>>> import numpy as np
>>> from numpy import linalg as LA
>>> np.set_printoptions(precision=3, suppress=True, linewidth=100, floatmode="fixed")
>>> rng = np.random.default_rng(323142)
>>> th = rng.uniform(0, 2 * np.pi, 28)
>>> Q, _ = LA.qr(np.array([[1.8, -0.5],
...     [1.4, 1.8],
...     [-1.1, -1.3],
...     [0.3, -0.3],
...     [-2.8, 1.2],
...     [-0.2, -2.2],
...     [1.8, -0.8]]))
>>> mat = 5 * np.c_[np.cos(th), np.sin(th)] @ Q.T
>>> print(mat)
[[-2.026  0.308 -0.143 -0.524  3.514 -1.715 -2.284]
 [ 1.101  3.143 -2.350 -0.043 -1.272 -2.479  0.788]
 [-1.066  2.206 -1.575 -0.478  2.244 -3.009 -1.482]
 [-0.319 -3.172  2.340  0.236 -0.068  3.049  0.082]
 [-0.496  2.763 -2.007 -0.394  1.379 -3.190 -0.928]
 [ 2.195  1.270 -1.021  0.409 -3.498  0.207  2.255]
 [ 1.428  2.969 -2.235  0.054 -1.864 -2.073  1.174]
 [ 1.003  3.174 -2.369 -0.070 -1.098 -2.578  0.674]
 [ 1.798 -0.973  0.641  0.534 -3.254  2.244  2.123]
 [-0.114 -3.109  2.285  0.280 -0.406  3.125  0.300]
 [ 2.197  0.714 -0.613  0.465 -3.609  0.781  2.333]
 [ 1.711  2.693 -2.045  0.150 -2.398 -1.594  1.524]
 [-1.541 -2.876  2.172 -0.091  2.073  1.900 -1.311]
 [-2.099 -1.871  1.458 -0.326  3.219  0.479 -2.066]
 [ 0.268 -2.920  2.131  0.354 -1.021  3.194  0.697]
 [-2.127 -0.140  0.189 -0.504  3.601 -1.324 -2.334]
 [ 0.101 -3.014  2.207  0.323 -0.753  3.176  0.525]
 [-0.843 -3.205  2.385  0.112  0.820  2.720 -0.494]
 [-1.457  1.650 -1.151 -0.518  2.804 -2.706 -1.839]
 [ 1.702 -1.189  0.803  0.532 -3.133  2.400  2.047]
 [-2.067 -1.984  1.539 -0.307  3.143  0.617 -2.016]
 [ 1.441  2.959 -2.229  0.058 -1.887 -2.055  1.189]
 [ 1.409 -1.729  1.211  0.514 -2.736  2.754  1.796]
 [ 0.851  3.204 -2.385 -0.110 -0.834 -2.714  0.503]
 [-1.652  1.293 -0.881 -0.530  3.067 -2.473 -2.005]
 [ 0.500 -2.760  2.004  0.395 -1.386  3.189  0.932]
 [-1.253 -3.078  2.308 -0.001  1.543  2.306 -0.965]
 [-1.092  2.174 -1.551 -0.481  2.282 -2.995 -1.506]]
>>> Ac = mat - mat.mean(axis=0)
>>> evecs = LA.svd(Ac)[2][:2]
>>> out = Ac - Ac @ evecs.T @ evecs
>>> print(np.round(out.std(axis=0), 3) + 0)
[0.000 0.000 0.000 0.000 0.000 0.000 0.000]
>>> gram = mat.T @ mat
>>> print(LA.matrix_rank(gram))
2
>>> print(np.round(LA.svd(mat, compute_uv=False) ** 2, 3) + 0)
[404.362 295.638   0.000   0.000   0.000   0.000   0.000]
>>> print(np.round(LA.eigvalsh(gram)[::-1], 3) + 0)
[404.362 295.638   0.000   0.000   0.000   0.000   0.000]
>>> print(round(np.trace(gram), 3), np.round((mat ** 2).sum(), 3))
700.0 700.0
>>> Uu, sv, Vh = LA.svd(mat)
>>> evecs = Vh[:(sv > 1e-8).sum()]
>>> x = mat[6] + -1 * mat[8] + rng.integers(2) * np.eye(7)[3]
>>> print(x)
[-0.369  3.942 -2.876 -0.480  1.390 -4.317 -0.949]
>>> print(np.diag(evecs.T @ evecs))
[0.194 0.414 0.228 0.011 0.524 0.409 0.220]
>>> gram = np.cov(mat, rowvar=False)
>>> print(np.median(mat, axis=0))
[-0.006  0.084  0.023  0.027 -0.580  0.343  0.402]
>>> print(np.polyfit(mat[:, 4], mat[:, 3], 1))
[-0.136  0.004]
>>> print(gram.shape)
(7, 7)
>>> print(np.argwhere(np.triu(np.abs(np.corrcoef(mat.T)) > 0.8, 1)))
[[0 4]
 [0 6]
 [1 2]
 [1 5]
 [2 5]
 [3 4]
 [3 6]
 [4 6]]
>>> print(np.round(LA.eigvalsh(gram)[::-1], 3) + 0)
[14.970 10.949  0.000  0.000  0.000  0.000  0.000]
>>> Uu, sv, Vh = LA.svd(mat)
>>> print(sv.round(3) + 0)
[20.109 17.194  0.000  0.000  0.000  0.000  0.000]
>>> out = Uu[:, :2] @ np.diag(sv[:2]) @ Vh[:2]
>>> print(round(float(np.abs(mat - out).max()), 3))
0.0
>>> print(LA.matrix_rank(mat, rtol=0.05))
2
>>> print(round(LA.norm(mat - out, 2), 3), round(sv[2], 3))
0.0 0.0
>>> A = np.load("block14.npy")
>>> print(A)
[[-4  6 -4  4 -6]
 [-4  6 -4  4 -6]
 [-2  3 -2  2 -3]
 [-4  6 -4  4 -6]
 [-6  9 -6  6 -9]
 [-6  9 -6  6 -9]
 [-2  3 -2  2 -3]
 [-2  3 -2  2 -3]
 [-4  6 -4  4 -6]
 [-4  6 -4  4 -6]]
>>> # row 1 repeats row 0
>>> Z = A[[4, 3]].astype(float)
>>> for _ in range(7):
...     labels = LA.norm(A[:, None] - Z, axis=-1).argmin(axis=1)
...     Z = np.array([A[labels == j].mean(axis=0) for j in range(2)])
... 
>>> print(labels)
[1 1 1 1 0 0 1 1 1 1]
>>> print(Z[1] - Z[0])
[ 2.750 -4.125  2.750 -2.750  4.125]
>>> m1 = np.loadtxt("dump.csv", delimiter=",")
>>> print(m1)
[[ 2.874 -2.253  2.747  2.874  5.000  6.126]
 [ 3.337 -1.325  3.675  3.337  5.000  5.663]
 [ 4.469  0.938  5.938  4.469  5.000  4.531]
 [ 4.498  0.996  5.996  4.498  5.000  4.502]
 [ 2.800 -2.400  2.600  2.800  5.000  6.200]
 [ 4.021  0.041  5.041  4.021  5.000  4.979]
 [ 3.059 -1.881  3.119  3.059  5.000  5.941]
 [ 5.737  3.473  8.473  5.737  5.000  3.263]
 [ 3.904 -0.192  4.808  3.904  5.000  5.096]
 [ 4.937  1.874  6.874  4.937  5.000  4.063]
 [ 3.178 -1.644  3.356  3.178  5.000  5.822]
 [ 4.515  1.030  6.030  4.515  5.000  4.485]
 [ 4.738  1.477  6.477  4.738  5.000  4.262]
 [ 3.053 -1.895  3.105  3.053  5.000  5.947]
 [ 4.962  1.924  6.924  4.962  5.000  4.038]
 [ 3.369 -1.262  3.738  3.369  5.000  5.631]
 [ 1.924 -4.152  0.848  1.924  5.000  7.076]
 [ 4.333  0.666  5.666  4.333  5.000  4.667]
 [ 7.015  6.031 11.031  7.015  5.000  1.985]
 [ 4.215  0.429  5.429  4.215  5.000  4.785]]
>>> # null space of dimension 3
>>> out = m1 + rng.integers(-2, 3, (20, 2)) @ rng.integers(-2, 3, (2, 6))
>>> print(out)
[[ 2.874 -4.253 -0.253 -1.126  2.000 11.126]
 [ 3.337  0.675  3.675  1.337  2.000  6.663]
 [ 4.469  0.938  7.938  8.469  9.000  0.531]
 [ 4.498 -1.004  5.996  6.498  8.000  3.502]
 [ 2.800  1.600  4.600  2.800  3.000  4.200]
 [ 4.021 -1.959  6.041  8.021 10.000  1.979]
 [ 3.059 -5.881  0.119  1.059  5.000  9.941]
 [ 5.737  5.473 11.473  9.737  8.000 -1.737]
 [ 3.904 -2.192  3.808  3.904  6.000  6.096]
 [ 4.937  5.874  9.874  6.937  5.000  0.063]
 [ 3.178 -1.644  2.356  1.178  3.000  7.822]
 [ 4.515 -0.970  5.030  4.515  6.000  5.485]
 [ 4.738 -2.523  5.477  6.738  9.000  4.262]
 [ 3.053 -5.895  0.105  1.053  5.000  9.947]
 [ 4.962  5.924  7.924  2.962  1.000  4.038]
 [ 3.369  0.738  4.738  3.369  4.000  4.631]
 [ 1.924 -6.152 -1.152 -0.076  4.000 10.076]
 [ 4.333  2.666  7.666  6.333  6.000  1.667]
 [ 7.015  2.031  9.031  7.015  7.000  3.985]
 [ 4.215  0.429  5.429  4.215  5.000  4.785]]
>>> print(out - m1)
[[ 0.000 -2.000 -3.000 -4.000 -3.000  5.000]
 [ 0.000  2.000  0.000 -2.000 -3.000  1.000]
 [ 0.000  0.000  2.000  4.000  4.000 -4.000]
 [ 0.000 -2.000  0.000  2.000  3.000 -1.000]
 [ 0.000  4.000  2.000  0.000 -2.000 -2.000]
 [ 0.000 -2.000  1.000  4.000  5.000 -3.000]
 [ 0.000 -4.000 -3.000 -2.000  0.000  4.000]
 [ 0.000  2.000  3.000  4.000  3.000 -5.000]
 [ 0.000 -2.000 -1.000  0.000  1.000  1.000]
 [ 0.000  4.000  3.000  2.000  0.000 -4.000]
 [ 0.000  0.000 -1.000 -2.000 -2.000  2.000]
 [ 0.000 -2.000 -1.000  0.000  1.000  1.000]
 [ 0.000 -4.000 -1.000  2.000  4.000  0.000]
 [ 0.000 -4.000 -3.000 -2.000  0.000  4.000]
 [ 0.000  4.000  1.000 -2.000 -4.000  0.000]
 [ 0.000  2.000  1.000  0.000 -1.000 -1.000]
 [ 0.000 -2.000 -2.000 -2.000 -1.000  3.000]
 [ 0.000  2.000  2.000  2.000  1.000 -3.000]
 [ 0.000 -4.000 -2.000  0.000  2.000  2.000]
 [ 0.000  0.000  0.000  0.000  0.000  0.000]]
>>> print(np.round(LA.svd(out - m1, compute_uv=False), 3) + 0)
[19.608 15.084  0.000  0.000  0.000  0.000]
>>> Uu, sv, Vh = LA.svd(m1)
>>> evecs = Vh[:(sv > 1e-8).sum()]
>>> x = m1[2] + 5 * m1[10] + rng.integers(2) * np.eye(6)[3]
>>> print(x)
[20.359 -7.282 22.718 21.359 30.000 33.641]
>>> print(np.diag(evecs.T @ evecs))
[0.432 0.568 0.568 0.432 0.273 0.727]
>>> print(evecs.T @ evecs)
[[ 0.432 -0.082  0.082  0.432  0.164 -0.137]
 [-0.082  0.568  0.432 -0.082 -0.137 -0.164]
 [ 0.082  0.432  0.568  0.082  0.137  0.164]
 [ 0.432 -0.082  0.082  0.432  0.164 -0.137]
 [ 0.164 -0.137  0.137  0.164  0.273  0.328]
 [-0.137 -0.164  0.164 -0.137  0.328  0.727]]
>>> r0 = np.array([-3, -3, 3, 2, -2, 5, 2, 5, -4, 5])
>>> F = np.array([np.roll(r0, i) for i in range(10)])
>>> print(F)
[[-3 -3  3  2 -2  5  2  5 -4  5]
 [ 5 -3 -3  3  2 -2  5  2  5 -4]
 [-4  5 -3 -3  3  2 -2  5  2  5]
 [ 5 -4  5 -3 -3  3  2 -2  5  2]
 [ 2  5 -4  5 -3 -3  3  2 -2  5]
 [ 5  2  5 -4  5 -3 -3  3  2 -2]
 [-2  5  2  5 -4  5 -3 -3  3  2]
 [ 2 -2  5  2  5 -4  5 -3 -3  3]
 [ 3  2 -2  5  2  5 -4  5 -3 -3]
 [-3  3  2 -2  5  2  5 -4  5 -3]]
>>> x = np.array([-3, 2, 2, -4, -4, 1, 3, 0, -5, 2])
>>> target = F @ x
>>> b, lr = np.zeros(10), 1 / LA.norm(F, 2) ** 2
>>> for i in range(6):
...     b -= lr * F.T @ (F @ b - target)
...     if i % 1 == 0: print(i, round(LA.norm(F @ b - target), 3))
... 
0 44.282
1 27.316
2 20.769
3 18.147
4 16.899
5 16.136
>>> print(b)
[-3.674 -0.259  1.395 -1.932 -2.089  0.336  0.704 -0.652 -3.009  3.835]
>>> print(np.round(LA.cond(F), 3))
5.902
